$ python3 -q
>>> import numpy as np
>>> np.set_printoptions(precision=2, suppress=True, linewidth=120, legacy="1.25")
>>> A = np.array([[-1.4, 0.1, -0.3], [0.8, -0.1, -1.4], [1.2, -0.3, -0.8]])
>>> A
array([[-1.4,  0.1, -0.3],
       [ 0.8, -0.1, -1.4],
       [ 1.2, -0.3, -0.8]])
>>> rng = np.random.default_rng(534)
>>> labels = rng.permutation(3)
>>> labels
array([1, 2, 0])
>>> Y = A[labels][:, labels]
>>> np.allclose(Y, A)
False
>>> np.sort(np.abs(np.linalg.eigvals(Y)))
array([0.23, 1.33, 1.33])
>>> np.trace(Y)
-2.3
>>> np.diag(Y)
array([-0.1, -0.8, -1.4])
>>> vec = np.array([3, 2, 0])
>>> a = np.maximum(A @ vec, 0)
>>> np.tanh(A @ vec)
array([-1.  ,  0.98,  1.  ])
>>> vec = np.array([-3, -1, -1])
>>> target = A @ vec
>>> target
array([ 4.4, -0.9, -2.5])
>>> np.linalg.solve(A, target)
array([-3., -1., -1.])
>>> np.round(np.linalg.solve(A, target + A[:, 1]), 2) + 0
array([-3.,  0., -1.])
>>> A[0] @ A[1]
-0.71
>>> np.linalg.norm(A, axis=0)
array([2.01, 0.33, 1.64])
>>> np.linalg.norm(A, axis=1).argmax()
1
>>> round(float(np.linalg.norm(A, "nuc")), 2)
3.69
>>> round(float(np.linalg.norm(A) ** 2 / np.linalg.norm(A, 2) ** 2), 2)
1.3
>>> feats = np.array([[5.99, -15.02, -14.98],
...     [6.02, -15.0, -14.95],
...     [3.99, -10.04, -9.98],
...     [-0.01, 0.0, 0.04]])
>>> W = np.array([[2, 3, 2], [2, 1, 0], [2, 0, 0]])
>>> b = np.array([0, -2, 1])
>>> H = np.maximum(A @ W + b, 0)
>>> H
array([[0. , 0. , 0. ],
       [0. , 0.3, 2.6],
       [0.2, 1.3, 3.4]])
>>> (H > 0).astype(int)
array([[0, 0, 0],
       [0, 1, 1],
       [1, 1, 1]])
>>> np.linalg.matrix_rank(H)
2
>>> cent = np.array([[-1, 2], [-3, 2], [0, -3]])
>>> W @ cent
array([[-11,   4],
       [ -5,   6],
       [ -2,   4]])
>>> (H @ cent).round(6).argmax(axis=1)
array([0, 0, 0])
>>> Uu, sigma, vt = np.linalg.svd(feats)
>>> np.argmax(sigma[:-1] / (sigma[1:] + 1e-6)) + 1
1
>>> sigma
array([34.45,  0.04,  0.03])
>>> Y = Uu[:, :1] @ np.diag(sigma[:1]) @ vt[:1]
>>> round(float(np.abs(feats - Y).max()), 2)
0.02
>>> np.linalg.matrix_rank(feats, rtol=0.05)
1
>>> round(np.linalg.norm(feats - Y) / np.linalg.norm(feats), 2)
0.0
>>> np.linalg.matrix_rank(Y)
1
>>> Y = feats + rng.integers(-2, 3, (4, 1)) @ rng.integers(-2, 3, (1, 3))
>>> Y
array([[  5.99, -19.02, -16.98],
       [  6.02, -11.  , -12.95],
       [  3.99,  -6.04,  -7.98],
       [ -0.01,  -4.  ,  -1.96]])
>>> np.round(np.linalg.svd(Y - feats, compute_uv=False), 2) + 0
array([8.94, 0.  , 0.  ])
>>> Y - feats
array([[ 0., -4., -2.],
       [ 0.,  4.,  2.],
       [ 0.,  4.,  2.],
       [ 0., -4., -2.]])
>>> cent = np.array([[1, 2, 4], [2, 3, 4], [3, 5, 2]])
>>> W0 = (rng.random((18, 3)) < 0.25) @ cent
>>> W0
array([[4, 7, 6],
       [4, 7, 6],
       [0, 0, 0],
       [0, 0, 0],
       [0, 0, 0],
       [4, 7, 6],
       [2, 3, 4],
       [0, 0, 0],
       [0, 0, 0],
       [1, 2, 4],
       [3, 5, 8],
       [3, 5, 2],
       [3, 5, 2],
       [1, 2, 4],
       [0, 0, 0],
       [0, 0, 0],
       [5, 8, 6],
       [3, 5, 2]])
>>> vec = np.array([8, 5, 7])
>>> target = W0 @ vec
>>> np.linalg.lstsq(W0, target)[0]
array([8., 5., 7.])
>>> target = target + 0.05 * rng.normal(size=18)
>>> target
array([108.94, 108.94,   0.1 ,   0.02,   0.04, 109.06,  58.98,   0.03,   0.02,  45.96, 105.06,  63.04,  62.9 ,  45.96,
        -0.08,   0.03, 121.94,  62.95])
>>> b, *_ = np.linalg.lstsq(W0, target)
>>> [round(float(np.linalg.norm(np.linalg.solve(W0.T @ W0 + lam * np.eye(3), W0.T @ target))), 2) for lam in (0, 1, 10, 100)]
[11.76, 10.91, 10.75, 9.51]
>>> b.round()
array([8., 5., 7.])
>>> data = np.loadtxt("m.csv", delimiter=",")
>>> data
array([[-0.5,  3.5, -0.7],
       [ 0.4,  1.5,  0. ],
       [-0.3,  5. , -0.8],
       [-1.4,  6. ,  0. ]])
>>> vec = np.array([0, 2, -1])
>>> a = np.maximum(data @ vec, 0)
>>> data * (a > 1e-9)[:, None]
array([[-0.5,  3.5, -0.7],
       [ 0.4,  1.5,  0. ],
       [-0.3,  5. , -0.8],
       [-1.4,  6. ,  0. ]])
>>> np.maximum(data @ (3 * vec), 0)
array([23.1,  9. , 32.4, 36. ])
>>> data.T @ a
array([-22.69, 157.45, -14.03])
>>> cov = np.cov(W0, rowvar=False)
>>> cov.shape
(3, 3)
>>> W0.std(axis=0)
array([1.74, 2.92, 2.68])
>>> np.median(W0, axis=0)
array([1.5, 2.5, 2. ])
>>> np.argwhere(np.triu(np.abs(np.corrcoef(W0.T)) > 0.8, 1))
array([[0, 1],
       [0, 2],
       [1, 2]])
>>> np.linalg.eigvalsh(cov)[::-1]
array([18.19,  1.64,  0.01])
>>> cov
array([[3.21, 5.37, 4.02],
       [5.37, 9.05, 6.85],
       [4.02, 6.85, 7.59]])
>>> np.polyfit(W0[:, 2], W0[:, 1], 1)
array([0.9 , 0.61])
>>> (cov - cov.T) / 2
array([[0., 0., 0.],
       [0., 0., 0.],
       [0., 0., 0.]])
>>> cov @ cov
array([[ 55.3 ,  93.36,  80.21],
       [ 93.36, 157.61, 135.58],
       [ 80.21, 135.58, 120.76]])
>>> np.round(np.abs(np.linalg.eigvals(cov)).max(), 2)
18.19
>>> np.allclose(cov, cov.T)
True
>>> np.round(np.linalg.det(cov), 2)
0.3
>>> vec = np.array([1, 1, 0])
>>> target = data @ vec
>>> np.round(np.linalg.lstsq(data, target)[0], 2) + 0
array([1., 1., 0.])
>>> np.round(np.linalg.pinv(data) @ data, 2) + 0
array([[1., 0., 0.],
       [0., 1., 0.],
       [0., 0., 1.]])
>>> target = target + 0.02 * rng.normal(size=4)
>>> target
array([3.01, 1.91, 4.7 , 4.61])
>>> b, *_ = np.linalg.lstsq(data, target)
>>> b.round()
array([1., 1., 0.])
>>> np.round(np.linalg.norm(target - data @ b), 2)
0.01
>>> Y = np.c_[data[:, :2] @ np.array([[3, 1], [-2, -2]]), np.array([1, 1, 3, 0])]
>>> Y
array([[ -8.5,  -7.5,   1. ],
       [ -1.8,  -2.6,   1. ],
       [-10.9, -10.3,   3. ],
       [-16.2, -13.4,   0. ]])
>>> np.linalg.matrix_rank(np.c_[data, Y])
4
>>> np.linalg.norm(np.linalg.qr(data)[0].T @ Y, axis=0) ** 2 / ((Y ** 2).sum(axis=0) + 1e-12)
array([1.  , 1.  , 0.95])
>>> Y = np.array([[-2, 1], [-2, 0]])
>>> K = np.triu(Y)
>>> K
array([[-2,  1],
       [ 0,  0]])
>>> K @ np.linalg.pinv(K) @ K
array([[-2.,  1.],
       [ 0.,  0.]])
>>> np.unique(K.round(6), axis=0).shape
(2, 2)
>>> np.linalg.lstsq(K[:-1].T, K[-1])[2]
1
>>> np.allclose(K[:-1].T @ np.linalg.lstsq(K[:-1].T, K[-1])[0], K[-1])
True
>>> np.einsum("ii->", K)
-2
>>> np.round(np.linalg.det(2 * K), 2), round(float(np.linalg.det(K)), 2)
(0.0, 0.0)
>>> Uu, sigma, vt = np.linalg.svd(K)
>>> evecs = vt[:(sigma > 1e-8).sum()]
>>> vec = K[0] + -2 * K[1] + rng.integers(2) * np.eye(2)[0]
>>> vec
array([-2.,  1.])
>>> evecs.T @ evecs
array([[ 0.8, -0.4],
       [-0.4,  0.2]])
>>> J = np.loadtxt("dump.csv", delimiter=",")
>>> J
array([[-0.65,  0.76],
       [ 0.76,  0.65]])
>>> w, evecs = np.linalg.eigh(J)
>>> vec = np.array([5, 3])
>>> evecs * np.maximum(w, 0) @ evecs.T
array([[0.17, 0.38],
       [0.38, 0.83]])
>>> np.round(evecs * np.abs(w) @ evecs.T, 2) + 0
array([[1., 0.],
       [0., 1.]])
>>> round(np.abs(J).sum(axis=1).max(), 2), np.abs(w).max()
(1.41, 1.0)
>>> Y = J / np.sqrt((J ** 2).mean(axis=1, keepdims=True))
>>> Y[0]
array([-0.92,  1.07])
>>> w, evecs = np.linalg.eig(J)
>>> np.sort(np.linalg.eigvals(J @ J))
array([1., 1.])
>>> np.sort(np.linalg.eigvals(J.T))
array([-1.,  1.])
>>> w
array([-1.,  1.])
>>> arr = np.load("arr.npy")
>>> arr
array([[ 9, -9,  3, -3],
       [-9,  9, -3,  3]])
>>> Uu, sigma, vt = np.linalg.svd(arr)
>>> np.argmax(sigma[:-1] / (sigma[1:] + 1e-6)) + 1
1
>>> Y = Uu[:, :1] @ np.diag(sigma[:1]) @ vt[:1]
>>> np.round(np.abs(arr - Y).max(), 2)
0.0
>>> round(np.linalg.norm(arr - Y, 2), 2), np.round(sigma[1], 2)
(0.0, 0.0)
>>> Y
array([[ 9., -9.,  3., -3.],
       [-9.,  9., -3.,  3.]])
>>> np.linalg.matrix_rank(arr, rtol=0.05)
1
>>> np.linalg.matrix_rank(Y)
1
>>> round(np.linalg.norm(arr - Y) / np.linalg.norm(arr), 2)
0.0
>>> M = np.array([[8, 8, 0], [6, 9, 0], [0, 0, 6]])
>>> np.linalg.matrix_rank(M)
3
>>> np.unravel_index(np.abs(M).argmax(), M.shape)
(1, 1)
>>> np.diff(M, axis=0)
array([[-2,  1,  0],
       [-6, -9,  6]])
>>> M.sum(axis=1)
array([16, 15,  6])
>>> M.mean(axis=0)
array([4.67, 5.67, 2.  ])
>>> M.shape
(3, 3)
>>> vec = np.array([0, 3, 2])
>>> target = M @ vec
>>> target
array([24, 27, 12])
>>> np.linalg.solve(M, 2 * target)
array([0., 6., 4.])
>>> np.linalg.solve(M.T, M[0])
array([1., 0., 0.])
